$ python3 -q
>>> import numpy as np
>>> import numpy.linalg as la
>>> np.set_printoptions(precision=2, suppress=True, linewidth=120)
>>> def rd(a):
...     return np.round(a, 2) + 0
... 
>>> M = np.load("x.npy")
>>> M
array([[0, 0, 0, 0],
       [0, 1, 0, 1],
       [0, 0, 0, 0],
       [0, 1, 0, 1]])
>>> rk = la.matrix_rank(M)
>>> rk
np.int64(1)
>>> null = la.svd(M)[2][rk:].T
>>> rd(M @ null)
array([[0., 0., 0.],
       [0., 0., 0.],
       [0., 0., 0.],
       [0., 0., 0.]])
>>> rd(null @ null.T)
array([[ 1. ,  0. ,  0. ,  0. ],
       [ 0. ,  0.5,  0. , -0.5],
       [ 0. ,  0. ,  1. ,  0. ],
       [ 0. , -0.5,  0. ,  0.5]])
>>> [int(la.matrix_rank(M[:, :j + 1])) for j in range(4)]
[0, 1, 1, 1]
>>> rng = np.random.default_rng(182)
>>> labels = rng.permutation(4)
>>> labels
array([0, 3, 2, 1])
>>> other = M[labels][:, labels]
>>> rd(la.det(other)), rd(la.det(M[labels]))
(np.float64(0.0), np.float64(0.0))
>>> t = np.radians(30)
>>> r_ = np.eye(4)
>>> r_[1, 1] = r_[2, 2] = np.cos(t)
>>> r_[1, 2], r_[2, 1] = -np.sin(t), np.sin(t)
>>> rd(r_)
array([[ 1.  ,  0.  ,  0.  ,  0.  ],
       [ 0.  ,  0.87, -0.5 ,  0.  ],
       [ 0.  ,  0.5 ,  0.87,  0.  ],
       [ 0.  ,  0.  ,  0.  ,  1.  ]])
>>> other = M @ r_.T
>>> np.allclose(M @ M.T, other @ other.T)
True
>>> rd(np.abs(other - M).max(axis=0))
array([0.  , 0.13, 0.5 , 0.  ])
>>> rd(other)
array([[0.  , 0.  , 0.  , 0.  ],
       [0.  , 0.87, 0.5 , 1.  ],
       [0.  , 0.  , 0.  , 0.  ],
       [0.  , 0.87, 0.5 , 1.  ]])
>>> rd(la.det(r_)), rd(np.trace(r_))
(np.float64(1.0), np.float64(3.73))
>>> rd(la.svd(M, compute_uv=False)), rd(la.svd(other, compute_uv=False))
(array([2., 0., 0., 0.]), array([2., 0., 0., 0.]))
>>> rd(np.sort(la.eigvals(M).real))
array([0., 0., 0., 2.])
>>> np.flatnonzero(la.matrix_power((M != 0) + (M.T != 0) + np.eye(4), 4)[1])
array([1, 3])
>>> (la.matrix_power((M != 0) + (M.T != 0) + np.eye(4), 4) > 0).astype(int)
array([[1, 0, 0, 0],
       [0, 1, 0, 1],
       [0, 0, 1, 0],
       [0, 1, 0, 1]])
>>> rd(la.det(M))
np.float64(0.0)
>>> ev, evecs = la.eigh(M)
>>> (ev > 1e-8).sum(), (ev < -1e-8).sum()
(np.int64(1), np.int64(0))
>>> np.abs(evecs[:, -1]).round(6).argmax()
np.int64(1)
>>> rd(evecs.T @ evecs)
array([[1., 0., 0., 0.],
       [0., 1., 0., 0.],
       [0., 0., 1., 0.],
       [0., 0., 0., 1.]])
